$ python3 -q
>>> import numpy as np
>>> import numpy.linalg as la
>>> np.set_printoptions(suppress=True, linewidth=140)
>>> def rnd(a):
...     return np.round(a, 1) + 0
... 
>>> J = np.loadtxt("sample12.csv", delimiter=",")
>>> J
array([[ 0.,  0.,  0.,  1.],
       [ 0.,  0., -1., -3.],
       [ 0.,  0.,  0.,  2.],
       [ 0.,  0.,  0.,  0.]])
>>> rnd(la.det(2 * J)), rnd(la.det(J))
(np.float64(0.0), np.float64(0.0))
>>> rnd(la.det(J[::-1]))
np.float64(0.0)
>>> rng = np.random.default_rng(3300)
>>> B = J + rng.integers(-2, 3, (4, 2)) @ rng.integers(-2, 3, (2, 4))
>>> B
array([[ 0., -1.,  1.,  2.],
       [-4.,  1., -2.,  2.],
       [ 2.,  0.,  0., -1.],
       [-4.,  3., -3.,  3.]])
>>> B - J
array([[ 0., -1.,  1.,  1.],
       [-4.,  1., -1.,  5.],
       [ 2.,  0.,  0., -3.],
       [-4.,  3., -3.,  3.]])
>>> rnd(np.trace(la.pinv(J) @ J))
np.float64(2.0)
>>> np.allclose(J[:-1].T @ la.lstsq(J[:-1].T, J[-1])[0], J[-1])
True
>>> la.lstsq(J[:-1].T, J[-1])[2]
np.int32(2)
>>> np.unique(J.round(6), axis=0).shape
(4, 4)
>>> rnd(J @ la.pinv(J) @ J)
array([[ 0.,  0.,  0.,  1.],
       [ 0.,  0., -1., -3.],
       [ 0.,  0.,  0.,  2.],
       [ 0.,  0.,  0.,  0.]])
>>> rk = la.matrix_rank(J)
>>> rk
np.int64(2)
>>> null = la.svd(J)[2][rk:].T
>>> la.matrix_rank(J.T @ J), la.matrix_rank(J @ J.T)
(np.int64(2), np.int64(2))
>>> [int(la.matrix_rank(J[:, :j + 1])) for j in range(4)]
[0, 0, 1, 2]
>>> J @ null
array([[0., 0.],
       [0., 0.],
       [0., 0.],
       [0., 0.]])
>>> null.shape
(4, 2)
>>> data = np.load("out1.npy")
>>> data
array([[ 3.4,  7.2,  8.2],
       [ 3. ,  3.6,  4.6],
       [ 0.6,  1.4,  2.4],
       [ 0.7,  3.9,  4.9],
       [-4.6,  0.1,  1.1],
       [-4.5,  0.7,  1.7],
       [-2.1,  6.8,  7.8],
       [ 1.2,  0.4,  1.4],
       [ 0.3,  2.5,  3.5],
       [-3.1, -1.8, -0.8],
       [-0.8, -1.1, -0.1],
       [-0.5,  4.4,  5.4],
       [-1.2,  2.2,  3.2],
       [ 4.9,  9.8, 10.8],
       [ 2.4, 11.4, 12.4],
       [ 4.8,  9.1, 10.1]])
>>> vec = np.array([1, 0, -2])
>>> target = data @ vec
>>> rnd(la.lstsq(data, target)[0])
array([ 1.,  0., -2.])
>>> target = target + 0.3 * rng.normal(size=16)
>>> rnd(target)
array([-12.7,  -5.6,  -3.8,  -9. ,  -6.9,  -7.6, -17.4,  -1.9,  -7. ,  -1.4,  -0.1, -11.2,  -7.4, -16.9, -22.7, -15.7])
>>> b, *_ = la.lstsq(data, target)
>>> rnd(la.norm(target - data @ b))
np.float64(1.1)
>>> b.round()
array([ 1., -0., -2.])
>>> feats = np.maximum(np.array([[5], [3], [2], [5], [5], [1], [2], [5], [0], [1], [1], [2]]) @ np.array([[2, 4, 1]]) + np.array([9, -6, -5]), 0)
>>> feats
array([[19, 14,  0],
       [15,  6,  0],
       [13,  2,  0],
       [19, 14,  0],
       [19, 14,  0],
       [11,  0,  0],
       [13,  2,  0],
       [19, 14,  0],
       [ 9,  0,  0],
       [11,  0,  0],
       [11,  0,  0],
       [13,  2,  0]])
>>> # null space of dimension 1
>>> left, s, Vt = la.svd(feats)
>>> rnd(s)
array([57. , 14.3,  0. ])
>>> B = left[:, :2] @ np.diag(s[:2]) @ Vt[:2]
>>> rnd(la.norm(feats - B) / la.norm(feats))
np.float64(0.0)
>>> la.matrix_rank(B)
np.int64(2)
>>> rnd(B)
array([[19., 14.,  0.],
       [15.,  6.,  0.],
       [13.,  2.,  0.],
       [19., 14.,  0.],
       [19., 14.,  0.],
       [11.,  0.,  0.],
       [13.,  2.,  0.],
       [19., 14.,  0.],
       [ 9.,  0.,  0.],
       [11.,  0.,  0.],
       [11.,  0.,  0.],
       [13.,  2.,  0.]])
>>> rnd(np.abs(feats - B).max())
np.float64(0.0)
>>> rk = la.matrix_rank(feats)
>>> rk
np.int64(2)
>>> null = la.svd(feats)[2][rk:].T
>>> null[:, 0] / null[np.abs(null[:, 0]).round(6).argmax(), 0]
array([0., 0., 1.])
>>> null @ null.T
array([[0., 0., 0.],
       [0., 0., 0.],
       [0., 0., 1.]])
>>> la.matrix_rank(feats.T @ feats), la.matrix_rank(feats @ feats.T)
(np.int64(2), np.int64(2))
>>> np.allclose(feats @ null, 0)
True
>>> W0 = np.load("test4.npy")
>>> W0
array([[ 1,  0,  0,  0],
       [ 0, -1,  0,  0],
       [ 0,  0,  2,  0],
       [ 0,  0,  0,  3]])
>>> # symmetric
>>> (la.matrix_power((W0 != 0) + (W0.T != 0) + np.eye(4), 4) > 0).astype(int)
array([[1, 0, 0, 0],
       [0, 1, 0, 0],
       [0, 0, 1, 0],
       [0, 0, 0, 1]])
>>> np.flatnonzero(la.matrix_power((W0 != 0) + (W0.T != 0) + np.eye(4), 4)[1])
array([1])
>>> W0 @ W0
array([[1, 0, 0, 0],
       [0, 1, 0, 0],
       [0, 0, 4, 0],
       [0, 0, 0, 9]])
>>> M = np.load("x.npy")
>>> M
array([[-10,   0,  -5, -14,   0,  -7],
       [  0, -10,   0,   0, -14,   0],
       [  0, -10,   0,   0, -14,   0],
       [-12,   0,  -6,   4,   0,   2],
       [  0, -12,   0,   0,   4,   0],
       [  0, -12,   0,   0,   4,   0]])
>>> rnd(la.norm(M, 2) / la.norm(M))
np.float64(0.7)
>>> la.cond(M) > 100
np.True_
>>> W = np.array([[-4, -2, 4, 0, -1],
...     [0, -2, -5, 0, 4],
...     [-4, -4, -2, -4, -2],
...     [3, -4, -5, -5, -3],
...     [-3, -1, -2, 2, 0],
...     [-5, 4, 3, -5, -3]])
>>> b = np.array([3, 1, 1, 1, 8])
>>> H = np.maximum(M @ W + b, 0)
>>> (H > 0).astype(int)
array([[1, 1, 1, 1, 1],
       [1, 1, 1, 0, 0],
       [1, 1, 1, 0, 0],
       [1, 1, 0, 0, 1],
       [0, 1, 1, 1, 0],
       [0, 1, 1, 1, 0]])
>>> H
array([[ 56,  69,  20, 126,  91],
       [ 45,  35,  79,   0,   0],
       [ 45,  35,  79,   0,   0],
       [ 77,  41,   0,   0,  14],
       [  0,  21,  53,   9,   0],
       [  0,  21,  53,   9,   0]])
>>> la.matrix_rank(H)
np.int64(4)
>>> Z = np.array([[2, 1, 3], [3, 1, 1], [1, 0, 2], [3, 3, 0], [0, 2, 2]])
>>> W @ Z
array([[-10,  -8,  -8],
       [-11,   6,  -4],
       [-34, -24, -24],
       [-26, -22, -11],
       [ -5,   2, -14],
       [-10, -22, -11]])
>>> (H @ Z).round(6).argmax(axis=1)
array([0, 2, 2, 2, 0, 0])
>>> H @ Z
array([[717, 685, 459],
       [274,  80, 328],
       [274,  80, 328],
       [277, 146, 300],
       [143,  48, 127],
       [143,  48, 127]])
>>> B = np.array([[1, 1, 2, -2], [1, -2, -2, -3], [3, -2, 2, 0], [-1, -2, -3, -2]])
>>> K = np.triu(B, 1)
>>> K
array([[ 0,  1,  2, -2],
       [ 0,  0, -2, -3],
       [ 0,  0,  0,  0],
       [ 0,  0,  0,  0]])
>>> left, s, Vt = la.svd(K)
>>> np.argmax(s[:-1] / (s[1:] + 1e-6)) + 1
np.int64(2)
>>> B = left[:, :2] @ np.diag(s[:2]) @ Vt[:2]
>>> la.matrix_rank(K, rtol=0.05)
np.int64(2)
>>> rnd(la.norm(K - B, 2)), s[2]
(np.float64(0.0), np.float64(0.0))
>>> rnd(la.norm(K - B) / la.norm(K))
np.float64(0.0)
>>> la.matrix_rank(B)
np.int64(2)
>>> np.abs(np.diag(la.qr(K)[1])) > 1e-9
array([False, False, False, False])
>>> np.allclose(K[:-1].T @ la.lstsq(K[:-1].T, K[-1])[0], K[-1])
True
>>> left, s, Vt = la.svd(K)
>>> evecs = Vt[:(s > 1e-8).sum()]
>>> vec = K[3] + 4 * K[1] + rng.integers(2) * np.eye(4)[2]
>>> vec
array([  0.,   0.,  -7., -12.])
>>> rnd(evecs.T @ evecs)
array([[ 0. ,  0. ,  0. ,  0. ],
       [ 0. ,  0.1,  0.3, -0.2],
       [ 0. ,  0.3,  0.9,  0.1],
       [ 0. , -0.2,  0.1,  1. ]])
>>> np.allclose(evecs.T @ evecs @ vec, vec)
False
>>> rnd(la.norm(vec - evecs.T @ evecs @ vec))
np.float64(0.3)
>>> la.matrix_rank(np.vstack([K, vec]))
np.int64(3)
>>> rnd(np.diag(evecs.T @ evecs))
array([0. , 0.1, 0.9, 1. ])
>>> A = np.load("a.npy")
>>> A
array([[0, 0, 1],
       [0, 0, 0],
       [1, 0, 0]])
>>> ev, evecs = la.eigh(A)
>>> rnd(la.svd(A, compute_uv=False))
array([1., 1., 0.])
>>> ev.sum(), np.trace(A)
(np.float64(0.0), np.int64(0))
>>> ev
array([-1.,  0.,  1.])
>>> np.unique(ev.round(6) + 0, return_counts=True)[1]
array([1, 1, 1])
>>> m1 = np.load("arr.npy")
>>> m1
array([[ 0, -8, -3],
       [-8,  2,  8],
       [-3,  8,  0]])
>>> # symmetric, so the eigenvalues are real
>>> vec = np.array([-2, 1, 2])
>>> np.einsum("ij,j->i", m1, vec)
array([-14,  34,  14])
>>> m1 @ np.eye(3)[0]
array([ 0., -8., -3.])
>>> W = np.array([[8, 0, -5, 2, 5], [0, -9, -6, 0, 7], [7, -5, 4, 3, -4]])
>>> b = np.array([1, 0, 2, 1, 2])
>>> H = np.maximum(m1 @ W + b, 0)
>>> rnd((H > 0).mean(axis=0))
array([0. , 0.3, 0.7, 0.3, 0.3])
>>> (H > 0).astype(int)
array([[0, 1, 1, 0, 0],
       [0, 0, 1, 1, 0],
       [0, 0, 0, 0, 1]])
>>> Z = np.array([[0, -3], [3, 3], [1, -2], [-2, 0], [-2, 1]])
>>> W @ Z
array([[-19,  -9],
       [-47,  -8],
       [ -9, -48]])
>>> (H @ Z).round(6).argmax(axis=1)
array([0, 0, 1])
>>> H @ Z
array([[ 299,  185],
       [  44, -124],
       [ -86,   43]])
